In [1]: import numpy as np

In [2]: from numpy import linalg as LA

In [3]: np.set_printoptions(precision=2, suppress=True, linewidth=160)

In [4]: K = np.loadtxt("out5.csv", delimiter=",")

In [5]: K
Out[5]: 
array([[ -1.7,  -1.2,  -1.1,  -0.9,   0.5,  -0.1],
       [ -0.4,  -1.3,  -1.1,  -0.6,  -0.1,   1.5],
       [  0.4,   1.8,   0.8,   0. ,  -1.2,  -1. ],
       [  0.8,  -1.3,   1.4,  -0.2,   0.5,   0.1],
       [ -0.4,  -0.8,   0.7,   0. ,   0.2,   1.2],
       [ -1. ,   1. ,   1.3,   1.8,  -0.3,   1.4],
       [  0.6,  -1.9,  -0.6,  -0.7,   0.4,  -2.8],
       [ -0.9,  -0.2,   0.8,  -0.7,  -1.4,   1.1],
       [ -1. ,   0.2,  -0.4,   0.4,  -0.5,   0.4],
       [  0.7,  -0.7,   0.7,  -2. ,  -0.5,   0.5],
       [ -0.8,  -0.4,  -0.9,  -0.4,   0.4,   0.1],
       [ -0.5,  -0.6,  -0.8,   0.6,  -0.3,  -2.3],
       [ -0.1,   0.3,  -1.7,  -1.1,  -0.6,  -0.1],
       [ -0.8,   0.1,  -0.9,   0.3,  -0.6,  -1.6],
       [ -1.2,   1.2,   0.8,  -1.4,  -1.5,   1. ],
       [  0.9,  -1.7,   0.1,   1. ,  -1.5,   1.3],
       [  0.9,   0.5,  -0.4,  -0.8,   0.6,  -1. ],
       [ -1.1,  -0.6,  -0.5,  -0.4,   0.6,  -0.7],
       [  1.9,   0.4,  -0.1,  -1.7,  -0.5,  -0.4],
       [  0.3,  -1.2,  -0.8,   1.2,   0.6,   1.2],
       [  1.3,  -0.8,   0.8,  -1.7,  -1. ,  -0.6],
       [  1.8,  -1.3,  -0.3,  -1.6,  -0.6,  -1.4],
       [  1. ,  -1.2,  -0.2,   1. ,   0.9,   0.4],
       [  0.3,  -0.1,   0.7,  -0.1,   0.7,   0.9],
       [ 29. ,  -1. ,   4. ,  -7. ,   5. , -10. ],
       [ -1.7,   0. ,  -0.5,  -0.3,  -1.2,  -0.9],
       [  0.2,   0.4,   0. ,  -1.8,  -1.6,  -0.2],
       [ -0.5,   0. ,   0. ,   1.9,   1.3,  -0.7],
       [  0.1,  -0.8,  -1.2,   0.4,  -0.8,  -0.6],
       [  1. ,   0.9,   0.7,   0.5,   0.3,  -0.9]])

In [6]: dist = LA.norm(K[:, None] - K[None], axis=-1)

In [7]: LA.matrix_rank(dist ** 2)
Out[7]: np.int64(8)

In [8]: dist[:5, :5]
Out[8]: 
array([[0.  , 2.17, 4.64, 3.61, 2.77],
       [2.17, 0.  , 4.66, 3.19, 2.01],
       [4.64, 4.66, 0.  , 3.78, 3.77],
       [3.61, 3.19, 3.78, 0.  , 1.88],
       [2.77, 2.01, 3.77, 1.88, 0.  ]])

In [9]: dist[5].round(6).argsort(kind="stable")[:4]
Out[9]: array([ 5,  8,  4, 23])

In [10]: np.unravel_index(dist.round(6).argmax(), dist.shape)
Out[10]: (np.int64(5), np.int64(24))
